$ ipython --no-banner

In [1]: import numpy as np

In [2]: from numpy import linalg as LA

In [3]: np.set_printoptions(precision=2, suppress=True, linewidth=100)

In [4]: data = np.load("block3.npy")

In [5]: data
Out[5]: 
array([[ 1,  2],
       [ 7, 14],
       [ 5, 10]])

In [6]: np.unique(data.round(6), axis=0).shape
Out[6]: (3, 2)

In [7]: np.allclose(data[:-1].T @ LA.lstsq(data[:-1].T, data[-1])[0], data[-1])
Out[7]: True

In [8]: t3 = np.stack([data, -2 * data, data[::-1]])

In [9]: np.einsum("bij,cij->bc", t3, t3)
Out[9]: 
array([[ 375, -750,  295],
       [-750, 1500, -590],
       [ 295, -590,  375]])

In [10]: t3.shape
Out[10]: (3, 3, 2)

In [11]: th = np.radians(36)

In [12]: R = np.eye(2)

In [13]: R[0, 0] = R[1, 1] = np.cos(th)

In [14]: R[0, 1], R[1, 0] = -np.sin(th), np.sin(th)

In [15]: R
Out[15]: 
array([[ 0.81, -0.59],
       [ 0.59,  0.81]])

In [16]: other = data @ R.T

In [17]: other
Out[17]: 
array([[-0.37,  2.21],
       [-2.57, 15.44],
       [-1.83, 11.03]])

In [18]: np.abs(other - data).max(axis=0)
Out[18]: array([9.57, 1.44])

In [19]: np.round(LA.svd(data, compute_uv=False), 2) + 0, np.round(LA.svd(other, compute_uv=False), 2) + 0
Out[19]: (array([19.36,  0.  ]), array([19.36,  0.  ]))

In [20]: round(float(LA.det(R)), 2), round(float(np.trace(R)), 2)
Out[20]: (1.0, 1.62)

In [21]: Uu, sig, Vt = LA.svd(data)

In [22]: vecs = Vt[:(sig > 1e-8).sum()]

In [23]: rng = np.random.default_rng(48)

In [24]: vec = data[2] + 4 * data[0] + rng.integers(2) * np.eye(2)[0]

In [25]: vec
Out[25]: array([ 9., 18.])

In [26]: round(float(LA.norm(vec - vecs.T @ vecs @ vec)), 2)
Out[26]: 0.0

In [27]: np.diag(vecs.T @ vecs)
Out[27]: array([0.2, 0.8])

In [28]: LA.matrix_rank(np.vstack([data, vec]))
Out[28]: np.int64(1)

In [29]: rk = LA.matrix_rank(data)

In [30]: rk
Out[30]: np.int64(1)

In [31]: ns = LA.svd(data)[2][rk:].T

In [32]: ns[:, 0] / ns[np.abs(ns[:, 0]).round(6).argmax(), 0]
Out[32]: array([ 1. , -0.5])

In [33]: [int(LA.matrix_rank(data[:, :j + 1])) for j in range(2)]
Out[33]: [1, 1]

In [34]: K = np.loadtxt("dump.csv", delimiter=",")

In [35]: K
Out[35]: 
array([[ 4., -9.,  4., -9.],
       [ 2., -2.,  2., -2.],
       [ 4., -9.,  4., -9.],
       [ 2., -2.,  2., -2.]])

In [36]: rk = LA.matrix_rank(K)

In [37]: rk
Out[37]: np.int64(2)

In [38]: ns = LA.svd(K)[2][rk:].T

In [39]: LA.matrix_rank(K.T @ K), LA.matrix_rank(K @ K.T)
Out[39]: (np.int64(2), np.int64(2))

In [40]: [int(LA.matrix_rank(K[:, :j + 1])) for j in range(4)]
Out[40]: [1, 2, 2, 2]

In [41]: np.round(K @ ns, 2) + 0
Out[41]: 
array([[0., 0.],
       [0., 0.],
       [0., 0.],
       [0., 0.]])

In [42]: np.allclose(K @ ns, 0)
Out[42]: True

In [43]: np.round(ns @ ns.T, 2) + 0
Out[43]: 
array([[ 0.5,  0. , -0.5,  0. ],
       [ 0. ,  0.5,  0. , -0.5],
       [-0.5,  0. ,  0.5,  0. ],
       [ 0. , -0.5,  0. ,  0.5]])

In [44]: [int(LA.matrix_rank(K[:i])) for i in range(1, len(K) + 1)]
Out[44]: [1, 2, 2, 2]

In [45]: np.argsort(-LA.norm(K, axis=0).round(6), kind="stable")[:3]
Out[45]: array([1, 3, 0])

In [46]: LA.cond(K) > 100
Out[46]: np.True_

In [47]: Uu, sig, Vt = LA.svd(K)

In [48]: vecs = Vt[:(sig > 1e-8).sum()]

In [49]: vec = K[1] + 3 * K[0] + rng.integers(2) * np.eye(4)[2]

In [50]: vec
Out[50]: array([ 14., -29.,  14., -29.])

In [51]: np.round(vecs.T @ vecs, 2) + 0
Out[51]: 
array([[0.5, 0. , 0.5, 0. ],
       [0. , 0.5, 0. , 0.5],
       [0.5, 0. , 0.5, 0. ],
       [0. , 0.5, 0. , 0.5]])

In [52]: np.diag(vecs.T @ vecs)
Out[52]: array([0.5, 0.5, 0.5, 0.5])

In [53]: np.allclose(vecs.T @ vecs @ vec, vec)
Out[53]: True

In [54]: W1 = np.array([[0, 6, 4], [1, 4, 9], [-1, -6, -2], [-7, 1, -7]])

In [55]: c = np.array([-3, -7, -8])

In [56]: hid = np.maximum(K @ W1 + c, 0)

In [57]: (hid > 0).astype(int)
Out[57]: 
array([[1, 0, 0],
       [1, 0, 0],
       [1, 0, 0],
       [1, 0, 0]])

In [58]: (hid > 0).mean(axis=0)
Out[58]: array([1., 0., 0.])

In [59]: hid
Out[59]: 
array([[47.,  0.,  0.],
       [ 7.,  0.,  0.],
       [47.,  0.,  0.],
       [ 7.,  0.,  0.]])

In [60]: basis = np.array([[-1, -1], [-2, -2], [-1, 1]])

In [61]: (hid @ basis).round(6).argmax(axis=1)
Out[61]: array([0, 0, 0, 0])

In [62]: other = np.array([[2, -1], [2, -1]])

In [63]: basis = np.kron(other, data)

In [64]: LA.matrix_rank(basis)
Out[64]: np.int64(1)

In [65]: A = np.maximum(np.array([[0, -2],
    ...:     [1, -2],
    ...:     [1, 2],
    ...:     [-2, 1],
    ...:     [2, 0],
    ...:     [-2, -1],
    ...:     [1, -1],
    ...:     [2, 2],
    ...:     [0, 0],
    ...:     [0, 2],
    ...:     [1, -1],
    ...:     [-1, -1]]) @ np.array([[-3, 3, -3, 1], [1, 2, 3, -2]]) + np.array([3, -3, -3, 3]), 0)

In [66]: A
Out[66]: 
array([[ 1,  0,  0,  7],
       [ 0,  0,  0,  8],
       [ 2,  4,  0,  0],
       [10,  0,  6,  0],
       [ 0,  3,  0,  5],
       [ 8,  0,  0,  3],
       [ 0,  0,  0,  6],
       [ 0,  7,  0,  1],
       [ 3,  0,  0,  3],
       [ 5,  1,  3,  0],
       [ 0,  0,  0,  6],
       [ 5,  0,  0,  4]])

In [67]: proj = A @ LA.solve(A.T @ A, A.T)

In [68]: np.round(proj @ A[:, 1], 2) + 0
Out[68]: array([0., 0., 4., 0., 3., 0., 0., 7., 0., 1., 0., 0.])

In [69]: LA.matrix_rank(np.eye(12) - proj)
Out[69]: np.int64(8)

In [70]: np.allclose(proj @ proj, proj)
Out[70]: True

In [71]: np.diag(proj)
Out[71]: array([0.21, 0.31, 0.26, 0.8 , 0.21, 0.64, 0.17, 0.66, 0.1 , 0.21, 0.17, 0.25])

In [72]: mat = np.loadtxt("layer15.csv", delimiter=",")

In [73]: mat
Out[73]: 
array([[-0.41, -3.08,  3.92],
       [ 1.56, -1.88, -4.36],
       [-2.29, -0.65, -4.4 ],
       [-1.3 ,  3.59,  3.23],
       [ 3.1 , -2.71, -2.84],
       [-2.75,  1.65, -3.83],
       [ 1.63,  1.3 ,  4.54],
       [ 2.29,  2.17,  3.88],
       [-4.79,  0.95, -1.07],
       [-2.86,  3.56,  2.03],
       [ 1.21,  4.84,  0.38],
       [ 3.17, -3.57, -1.48],
       [ 4.85, -0.33, -1.17],
       [ 2.17, -2.65, -3.64],
       [ 3.17, -3.11, -2.29],
       [-0.96,  2.4 ,  4.28],
       [ 3.9 , -1.73, -2.61],
       [ 4.23, -2.18,  1.52],
       [-1.62,  4.64,  0.94],
       [ 3.03, -2.09,  3.38],
       [ 3.8 ,  3.12, -0.93],
       [ 3.35, -1.04,  3.57],
       [ 3.43,  3.05, -1.98]])

In [74]: other = data / LA.norm(data, axis=1, keepdims=True)

In [75]: C2 = other @ other.T

In [76]: (C2 - 2 * np.eye(3)).round(6).argmax(axis=1)
Out[76]: array([1, 0, 0])

In [77]: LA.norm(other, axis=1)
Out[77]: array([1., 1., 1.])

In [78]: np.argwhere(np.triu(np.abs(C2) > 0.95, 1))
Out[78]: 
array([[0, 1],
       [0, 2],
       [1, 2]])

In [79]: C2
Out[79]: 
array([[1., 1., 1.],
       [1., 1., 1.],
       [1., 1., 1.]])

In [80]: C2[2]
Out[80]: array([1., 1., 1.])

In [81]: (np.abs(C2) > 0.9).astype(int)
Out[81]: 
array([[1, 1, 1],
       [1, 1, 1],
       [1, 1, 1]])

In [82]: F = np.load("a.npy")

In [83]: F
Out[83]: 
array([[1, 0, 0],
       [0, 1, 0],
       [0, 0, 1]])

In [84]: vec = np.ones(3)

In [85]: for _ in range(5):
    ...:     vec = F @ vec
    ...:     vec /= LA.norm(vec)
    ...:     print(round(vec @ F @ vec, 2))
    ...: 
1.0
1.0
1.0
1.0
1.0

In [86]: round(LA.eigvalsh(F)[-1], 2)
Out[86]: np.float64(1.0)

In [87]: vec = np.array([0, 1, 0])

In [88]: [p for p in range(1, 25) if np.allclose(LA.matrix_power(F, p), np.eye(3))]
Out[88]: 
[1,
 2,
 3,
 4,
 5,
 6,
 7,
 8,
 9,
 10,
 11,
 12,
 13,
 14,
 15,
 16,
 17,
 18,
 19,
 20,
 21,
 22,
 23,
 24]

In [89]: np.round(LA.norm(vec), 2), np.round(LA.norm(F @ vec), 2)
Out[89]: (np.float64(1.0), np.float64(1.0))

In [90]: np.sort(np.abs(np.degrees(np.angle(LA.eigvals(F)))))
Out[90]: array([0., 0., 0.])

In [91]: F.T @ (F @ vec)
Out[91]: array([0, 1, 0])

In [92]: evals, vecs = LA.eigh(F)

In [93]: vec = np.array([-3, -3, 3])

In [94]: vecs * np.maximum(evals, 0) @ vecs.T
Out[94]: 
array([[1., 0., 0.],
       [0., 1., 0.],
       [0., 0., 1.]])

In [95]: vec @ F @ vec / (vec @ vec), evals[0], evals[-1]
Out[95]: (np.float64(1.0), np.float64(1.0), np.float64(1.0))

In [96]: LA.eigvalsh(F[1:, 1:])
Out[96]: array([1., 1.])

In [97]: vec @ F @ vec
Out[97]: np.int64(27)

In [98]: vecs * np.sqrt(evals) @ vecs.T
Out[98]: 
array([[1., 0., 0.],
       [0., 1., 0.],
       [0., 0., 1.]])

In [99]: np.abs(F).sum(axis=1).max(), np.abs(evals).max()
Out[99]: (np.int64(1), np.float64(1.0))

In [100]: other = F / LA.norm(F, axis=1, keepdims=True)

In [101]: C2 = other @ other.T

In [102]: (np.abs(C2) > 0.9).astype(int)
Out[102]: 
array([[1, 0, 0],
       [0, 1, 0],
       [0, 0, 1]])

In [103]: (C2 - 2 * np.eye(3)).round(6).argmax(axis=1)
Out[103]: array([1, 0, 0])

In [104]: np.degrees(np.arccos(np.clip(C2[2, 0], -1, 1)))
Out[104]: np.float64(90.0)

In [105]: C2[2]
Out[105]: array([0., 0., 1.])

In [106]: LA.norm(other, axis=1)
Out[106]: array([1., 1., 1.])

In [107]: feats = np.loadtxt("sample17.csv", delimiter=",")

In [108]: feats
Out[108]: 
array([[9., 0., 3.],
       [0., 0., 0.],
       [3., 0., 1.]])

In [109]: evals, vecs = LA.eigh(feats)

In [110]: evals.sum(), np.trace(feats)
Out[110]: (np.float64(10.0), np.float64(10.0))

In [111]: vecs @ np.diag(evals) @ vecs.T
Out[111]: 
array([[9., 0., 3.],
       [0., 0., 0.],
       [3., 0., 1.]])

In [112]: np.round(vecs.T @ vecs, 2) + 0
Out[112]: 
array([[1., 0., 0.],
       [0., 1., 0.],
       [0., 0., 1.]])

In [113]: LA.eigvalsh(feats + -1 * np.eye(3))
Out[113]: array([-1., -1.,  9.])

In [114]: np.unique(evals.round(6) + 0, return_counts=True)[1]
Out[114]: array([2, 1])

In [115]: np.round(vecs.T @ feats @ vecs, 2) + 0
Out[115]: 
array([[ 0.,  0.,  0.],
       [ 0.,  0.,  0.],
       [ 0.,  0., 10.]])

In [116]: np.round(LA.svd(feats, compute_uv=False), 2) + 0
Out[116]: array([10.,  0.,  0.])

In [117]: evals.round(2) + 0
Out[117]: array([ 0.,  0., 10.])

In [118]: LA.matrix_power(feats, 2)
Out[118]: 
array([[90.,  0., 30.],
       [ 0.,  0.,  0.],
       [30.,  0., 10.]])

In [119]: np.trace(feats)
Out[119]: np.float64(10.0)

In [120]: np.allclose(feats @ feats.T, feats.T @ feats)
Out[120]: True

In [121]: feats.inv()
Traceback (most recent call last):
  Cell In[121], line 1
    feats.inv()
AttributeError: 'numpy.ndarray' object has no attribute 'inv'


In [122]: round(float(LA.det(feats)), 2)
Out[122]: 0.0

In [123]: W0 = np.load("out10.npy")

In [124]: W0
Out[124]: 
array([[ 0.42,  1.52, -2.7 ,  2.8 ],
       [-0.74,  1.26, -0.34, -0.07],
       [-1.08,  1.18, -0.26,  0.31],
       [-0.78,  4.4 , -4.41,  3.89],
       [ 0.27,  0.77, -1.12,  0.6 ],
       [-0.07,  0.34, -0.53,  0.73],
       [-0.09,  0.32, -0.04, -0.09],
       [-0.21,  0.49, -0.14,  0.13],
       [-2.52,  5.15, -3.38,  3.02],
       [-1.1 ,  1.39, -0.42,  0.06],
       [ 0.17, -1.35,  1.45, -1.16],
       [-1.08,  1.42, -0.63,  0.55],
       [-0.18,  2.43, -2.79,  2.56],
       [-0.76,  4.27, -4.33,  3.97],
       [ 2.5 , -4.86,  3.23, -3.01],
       [-1.11,  3.43, -2.75,  2.24],
       [-0.6 ,  0.72, -0.14,  0.07],
       [-0.13, -0.03,  0.48, -0.54],
       [-0.24, -0.34,  0.71, -0.69],
       [ 0.82, -1.25,  0.52, -0.32],
       [-0.23,  0.58, -0.27,  0.17],
       [-0.35,  0.18,  0.2 , -0.32],
       [ 0.11, -2.02,  2.57, -2.49],
       [ 2.01, -3.52,  2.17, -2.14]])

In [125]: lab = rng.permutation(4)

In [126]: other = W0[:, lab] * rng.choice([-1, 1], 4)

In [127]: other
Out[127]: 
array([[-2.8 ,  1.52, -2.7 ,  0.42],
       [ 0.07,  1.26, -0.34, -0.74],
       [-0.31,  1.18, -0.26, -1.08],
       [-3.89,  4.4 , -4.41, -0.78],
       [-0.6 ,  0.77, -1.12,  0.27],
       [-0.73,  0.34, -0.53, -0.07],
       [ 0.09,  0.32, -0.04, -0.09],
       [-0.13,  0.49, -0.14, -0.21],
       [-3.02,  5.15, -3.38, -2.52],
       [-0.06,  1.39, -0.42, -1.1 ],
       [ 1.16, -1.35,  1.45,  0.17],
       [-0.55,  1.42, -0.63, -1.08],
       [-2.56,  2.43, -2.79, -0.18],
       [-3.97,  4.27, -4.33, -0.76],
       [ 3.01, -4.86,  3.23,  2.5 ],
       [-2.24,  3.43, -2.75, -1.11],
       [-0.07,  0.72, -0.14, -0.6 ],
       [ 0.54, -0.03,  0.48, -0.13],
       [ 0.69, -0.34,  0.71, -0.24],
       [ 0.32, -1.25,  0.52,  0.82],
       [-0.17,  0.58, -0.27, -0.23],
       [ 0.32,  0.18,  0.2 , -0.35],
       [ 2.49, -2.02,  2.57,  0.11],
       [ 2.14, -3.52,  2.17,  2.01]])

In [128]: Uu, _, Vt = LA.svd(W0.T @ other)

In [129]: np.round(Uu @ Vt, 2) + 0
Out[129]: 
array([[ 0.,  0.,  0.,  1.],
       [ 0.,  1.,  0.,  0.],
       [ 0.,  0.,  1.,  0.],
       [-1.,  0.,  0.,  0.]])

In [130]: lab
Out[130]: array([3, 1, 2, 0])

In [131]: np.round(LA.lstsq(W0, other)[0], 2) + 0
Out[131]: 
array([[ 0.,  0.,  0.,  1.],
       [ 0.,  1.,  0.,  0.],
       [ 0.,  0.,  1.,  0.],
       [-1.,  0.,  0.,  0.]])

In [132]: other = W0 / np.sqrt((W0 ** 2).mean(axis=1, keepdims=True))

In [133]: other[7]
Out[133]: array([-0.74,  1.73, -0.49,  0.46])

In [134]: LA.norm(other, axis=1)
Out[134]: 
array([2., 2., 2., 2., 2., 2., 2., 2., 2., 2., 2., 2., 2., 2., 2., 2., 2., 2., 2., 2., 2., 2., 2.,
       2.])

In [135]: J = np.array([[0, 1], [1, 0]])

In [136]: other = LA.invert(J)
Traceback (most recent call last):
  Cell In[136], line 1
    other = LA.invert(J)
AttributeError: module 'numpy.linalg' has no attribute 'invert'


In [137]: other = LA.inv(J)

In [138]: round(float(LA.cond(J)), 2)
Out[138]: 1.0

In [139]: LA.inv(other)
Out[139]: 
array([[0., 1.],
       [1., 0.]])

In [140]: (np.abs(other) > 1e-9).astype(int)
Out[140]: 
array([[0, 1],
       [1, 0]])

In [141]: J @ other
Out[141]: 
array([[1., 0.],
       [0., 1.]])
